>>> import numpy as np
>>> np.set_printoptions(suppress=True, linewidth=100)
>>> tidy = lambda a: np.round(a, 3) + 0
>>> E = np.load("m.npy")
>>> tidy(E)
array([[-0.248,  0.471, -2.086,  1.282,  0.231, -0.824, -0.409,  1.011,  1.057,  0.745, -0.045,
        -2.475],
       [-0.248, -2.236, -0.097,  0.638,  0.128, -0.762,  2.063,  0.318,  0.204,  1.656, -1.523,
         0.68 ],
       [ 0.99 , -0.532, -0.775,  1.19 ,  0.236, -1.836,  0.957,  0.197, -1.092, -1.284,  2.228,
         0.732],
       [ 1.238, -1.544,  0.151, -0.48 , -0.679, -0.491, -0.465, -0.194, -0.697, -2.152, -1.779,
        -1.61 ],
       [ 1.486, -0.12 , -2.096,  0.069, -0.294,  2.249,  0.153,  1.453,  0.032, -0.44 , -0.432,
         1.311],
       [ 1.857,  1.474,  1.566,  1.064, -0.919, -0.96 ,  0.289,  0.847,  1.799, -0.132, -0.783,
         0.601],
       [ 1.362,  0.251,  0.274,  0.427, -1.42 , -0.072, -0.993,  0.027, -2.398,  2.217,  0.066,
        -0.389],
       [-0.99 , -1.544, -0.203,  0.501, -1.158, -0.818, -2.656,  0.601,  0.886, -0.049,  0.202,
         1.444],
       [-0.124,  0.822, -1.745, -1.607, -2.207, -1.113,  0.789, -1.532,  0.55 ,  0.118, -0.207,
         0.491],
       [-0.743,  0.602, -0.411,  2.793, -0.343,  0.758, -0.045, -2.089, -0.472, -0.685, -1.073,
         0.463],
       [ 0.619,  0.943, -0.906, -0.59 ,  2.333, -1.526, -1.131, -0.336, -0.626,  0.259, -1.588,
         1.19 ],
       [-1.981,  1.244,  0.146,  0.015, -0.834, -0.573,  0.626,  2.188, -1.573, -0.862, -0.996,
         0.309]])
>>> tidy(np.linalg.norm(E, 1)), tidy(np.linalg.norm(E, np.inf))
(np.float64(11.984), np.float64(12.291))
>>> tidy(np.linalg.norm(E[10] - E[6]))
np.float64(5.657)
>>> np.linalg.norm(E, axis=1).argmax()
np.int64(1)
>>> tidy(np.linalg.norm(E, axis=1))
array([4., 4., 4., 4., 4., 4., 4., 4., 4., 4., 4., 4.])
>>> tidy(np.linalg.norm(E, axis=0))
array([4., 4., 4., 4., 4., 4., 4., 4., 4., 4., 4., 4.])
>>> rng = np.random.default_rng(547106)
>>> idx = rng.permutation(12)
>>> idx
array([ 9, 11,  1,  8,  2, 10,  0,  6,  5,  4,  3,  7])
>>> other = E[idx][:, idx]
>>> tidy(other)
array([[-0.685,  0.463,  0.602, -0.472, -0.411, -1.073, -0.743, -0.045,  0.758, -0.343,  2.793,
        -2.089],
       [-0.862,  0.309,  1.244, -1.573,  0.146, -0.996, -1.981,  0.626, -0.573, -0.834,  0.015,
         2.188],
       [ 1.656,  0.68 , -2.236,  0.204, -0.097, -1.523, -0.248,  2.063, -0.762,  0.128,  0.638,
         0.318],
       [ 0.118,  0.491,  0.822,  0.55 , -1.745, -0.207, -0.124,  0.789, -1.113, -2.207, -1.607,
        -1.532],
       [-1.284,  0.732, -0.532, -1.092, -0.775,  2.228,  0.99 ,  0.957, -1.836,  0.236,  1.19 ,
         0.197],
       [ 0.259,  1.19 ,  0.943, -0.626, -0.906, -1.588,  0.619, -1.131, -1.526,  2.333, -0.59 ,
        -0.336],
       [ 0.745, -2.475,  0.471,  1.057, -2.086, -0.045, -0.248, -0.409, -0.824,  0.231,  1.282,
         1.011],
       [ 2.217, -0.389,  0.251, -2.398,  0.274,  0.066,  1.362, -0.993, -0.072, -1.42 ,  0.427,
         0.027],
       [-0.132,  0.601,  1.474,  1.799,  1.566, -0.783,  1.857,  0.289, -0.96 , -0.919,  1.064,
         0.847],
       [-0.44 ,  1.311, -0.12 ,  0.032, -2.096, -0.432,  1.486,  0.153,  2.249, -0.294,  0.069,
         1.453],
       [-2.152, -1.61 , -1.544, -0.697,  0.151, -1.779,  1.238, -0.465, -0.491, -0.679, -0.48 ,
        -0.194],
       [-0.049,  1.444, -1.544,  0.886, -0.203,  0.202, -0.99 , -2.656, -0.818, -1.158,  0.501,
         0.601]])
>>> np.allclose(E, E.T)
False
>>> tidy(np.sort(np.abs(np.linalg.eigvals(E))))
array([4., 4., 4., 4., 4., 4., 4., 4., 4., 4., 4., 4.])
>>> tidy(np.abs(np.linalg.eigvals(E)).max())
np.float64(4.0)
>>> tidy(np.trace(E))
np.float64(-6.797)
>>> tidy(E @ E.T)
array([[16.,  0.,  0.,  0.,  0.,  0.,  0.,  0.,  0.,  0.,  0.,  0.],
       [ 0., 16.,  0.,  0.,  0.,  0.,  0.,  0.,  0.,  0.,  0.,  0.],
       [ 0.,  0., 16.,  0.,  0.,  0.,  0.,  0.,  0.,  0.,  0.,  0.],
       [ 0.,  0.,  0., 16.,  0.,  0.,  0.,  0.,  0.,  0.,  0.,  0.],
       [ 0.,  0.,  0.,  0., 16.,  0.,  0.,  0.,  0.,  0.,  0.,  0.],
       [ 0.,  0.,  0.,  0.,  0., 16.,  0.,  0.,  0.,  0.,  0.,  0.],
       [ 0.,  0.,  0.,  0.,  0.,  0., 16.,  0.,  0.,  0.,  0.,  0.],
       [ 0.,  0.,  0.,  0.,  0.,  0.,  0., 16.,  0.,  0.,  0.,  0.],
       [ 0.,  0.,  0.,  0.,  0.,  0.,  0.,  0., 16.,  0.,  0.,  0.],
       [ 0.,  0.,  0.,  0.,  0.,  0.,  0.,  0.,  0., 16.,  0.,  0.],
       [ 0.,  0.,  0.,  0.,  0.,  0.,  0.,  0.,  0.,  0., 16.,  0.],
       [ 0.,  0.,  0.,  0.,  0.,  0.,  0.,  0.,  0.,  0.,  0., 16.]])
>>> tidy(np.linalg.norm(E, axis=0))
array([4., 4., 4., 4., 4., 4., 4., 4., 4., 4., 4., 4.])
>>> tidy(np.linalg.svd(E, compute_uv=False))
array([4., 4., 4., 4., 4., 4., 4., 4., 4., 4., 4., 4.])
>>> f = np.array([2, 1, 2, 1, 1, 1, 0, 2, 3, 0, 1, 3])
>>> other = E + np.outer(f, np.eye(12)[7])
>>> tidy(other)
array([[-0.248,  0.471, -2.086,  1.282,  0.231, -0.824, -0.409,  3.011,  1.057,  0.745, -0.045,
        -2.475],
       [-0.248, -2.236, -0.097,  0.638,  0.128, -0.762,  2.063,  1.318,  0.204,  1.656, -1.523,
         0.68 ],
       [ 0.99 , -0.532, -0.775,  1.19 ,  0.236, -1.836,  0.957,  2.197, -1.092, -1.284,  2.228,
         0.732],
       [ 1.238, -1.544,  0.151, -0.48 , -0.679, -0.491, -0.465,  0.806, -0.697, -2.152, -1.779,
        -1.61 ],
       [ 1.486, -0.12 , -2.096,  0.069, -0.294,  2.249,  0.153,  2.453,  0.032, -0.44 , -0.432,
         1.311],
       [ 1.857,  1.474,  1.566,  1.064, -0.919, -0.96 ,  0.289,  1.847,  1.799, -0.132, -0.783,
         0.601],
       [ 1.362,  0.251,  0.274,  0.427, -1.42 , -0.072, -0.993,  0.027, -2.398,  2.217,  0.066,
        -0.389],
       [-0.99 , -1.544, -0.203,  0.501, -1.158, -0.818, -2.656,  2.601,  0.886, -0.049,  0.202,
         1.444],
       [-0.124,  0.822, -1.745, -1.607, -2.207, -1.113,  0.789,  1.468,  0.55 ,  0.118, -0.207,
         0.491],
       [-0.743,  0.602, -0.411,  2.793, -0.343,  0.758, -0.045, -2.089, -0.472, -0.685, -1.073,
         0.463],
       [ 0.619,  0.943, -0.906, -0.59 ,  2.333, -1.526, -1.131,  0.664, -0.626,  0.259, -1.588,
         1.19 ],
       [-1.981,  1.244,  0.146,  0.015, -0.834, -0.573,  0.626,  5.188, -1.573, -0.862, -0.996,
         0.309]])
>>> np.linalg.matrix_rank(np.linalg.inv(other) - np.linalg.inv(E), tol=1e-8)
np.int64(1)
>>> arr = np.load("sample9.npy")
>>> tidy(arr)
array([[-0.561,  0.251, -0.224, -0.554,  0.109,  0.124, -0.131,  0.141, -0.01 ,  0.002,  0.305,
         0.186,  0.252, -0.092, -0.043],
       [-0.271, -0.111,  0.065,  0.187, -0.59 ,  0.165,  0.018,  0.025,  0.101,  0.091, -0.238,
         0.319,  0.068, -0.107, -0.553],
       [-0.077,  0.166, -0.178,  0.274,  0.24 , -0.396,  0.226,  0.293, -0.026, -0.155,  0.153,
         0.432, -0.456, -0.215, -0.14 ],
       [-0.271, -0.416, -0.16 , -0.017,  0.051,  0.149,  0.409, -0.111,  0.186, -0.654, -0.07 ,
        -0.017,  0.018,  0.214,  0.096],
       [ 0.019,  0.271, -0.083, -0.516, -0.255, -0.312,  0.084, -0.237, -0.017, -0.166, -0.38 ,
        -0.27 , -0.394, -0.104, -0.128],
       [ 0.503, -0.05 , -0.285, -0.177, -0.15 , -0.203,  0.265, -0.079, -0.334, -0.127,  0.072,
         0.278,  0.511, -0.111, -0.094],
       [-0.174, -0.379, -0.088, -0.071,  0.066, -0.578,  0.014, -0.129,  0.092,  0.352,  0.199,
        -0.12 ,  0.051,  0.437, -0.28 ],
       [ 0.116,  0.309,  0.218,  0.076,  0.34 ,  0.088, -0.16 , -0.589,  0.137, -0.251,  0.14 ,
         0.172,  0.055,  0.138, -0.434],
       [ 0.019, -0.304,  0.582, -0.283,  0.272,  0.084,  0.285,  0.194, -0.24 ,  0.013,  0.075,
        -0.15 , -0.036, -0.308, -0.328],
       [ 0.135,  0.276,  0.205, -0.02 , -0.257, -0.008, -0.074,  0.492, -0.155, -0.336,  0.208,
        -0.135, -0.012,  0.566, -0.175],
       [-0.367,  0.122, -0.009,  0.236,  0.229, -0.069, -0.011, -0.075, -0.687, -0.007, -0.451,
        -0.036,  0.154,  0.175, -0.002],
       [-0.213,  0.263, -0.044,  0.344, -0.238, -0.055,  0.334, -0.195, -0.082, -0.013,  0.444,
        -0.512,  0.129, -0.268, -0.034],
       [-0.116, -0.275,  0.215,  0.064, -0.186, -0.371, -0.594, -0.069, -0.127, -0.418,  0.142,
         0.017,  0.07 , -0.304,  0.149],
       [ 0.135, -0.097, -0.476,  0.111,  0.271,  0.089, -0.294,  0.282,  0.117, -0.136, -0.162,
        -0.421,  0.111, -0.195, -0.447],
       [ 0.077, -0.268, -0.3  , -0.062, -0.123,  0.371, -0.153, -0.217, -0.475,  0.056,  0.342,
         0.026, -0.493,  0.08 , -0.099]])
>>> tidy(np.linalg.svd(arr, compute_uv=False))
array([1., 1., 1., 1., 1., 1., 1., 1., 1., 1., 1., 1., 1., 1., 1.])
>>> tidy(arr[:, 10] @ arr[:, 6])
np.float64(0.0)
>>> idx = rng.permutation(15)
>>> idx
array([14,  9,  0,  3, 12, 13,  7,  4,  5, 10, 11,  2,  8,  6,  1])
>>> other = arr[idx][:, idx]
>>> tidy(np.diag(other))
array([-0.099, -0.336, -0.561, -0.017,  0.07 , -0.195, -0.589, -0.255, -0.203, -0.451, -0.512,
       -0.178, -0.24 ,  0.014, -0.111])
>>> tidy(np.trace(other))
np.float64(-3.664)
>>> tidy(np.linalg.det(other)), tidy(np.linalg.det(arr[idx]))
(np.float64(1.0), np.float64(1.0))
>>> np.allclose(other, arr)
False
>>> x0 = np.array([2, 6, 2, 3, 0, 9, 0, 4, 5, 8, 9, 2, 8, 7, 7])
>>> [p for p in range(1, 25) if np.allclose(np.linalg.matrix_power(arr, p), np.eye(15))]
[]
>>> 15 - np.linalg.matrix_rank(arr - np.eye(15), tol=1e-8)
np.int64(1)
>>> tidy(np.abs(np.linalg.eigvals(arr)))
array([1., 1., 1., 1., 1., 1., 1., 1., 1., 1., 1., 1., 1., 1., 1.])
>>> tidy(arr.T @ (arr @ x0))
array([2., 6., 2., 3., 0., 9., 0., 4., 5., 8., 9., 2., 8., 7., 7.])
>>> tidy(np.linalg.norm(x0)), tidy(np.linalg.norm(arr @ x0))
(np.float64(22.045), np.float64(22.045))
>>> tidy(np.sort(np.abs(np.degrees(np.angle(np.linalg.eigvals(arr))))))
array([  0.   ,  50.965,  50.965,  73.291,  73.291,  94.529,  94.529, 110.184, 110.184, 147.992,
       147.992, 168.246, 168.246, 176.671, 176.671])
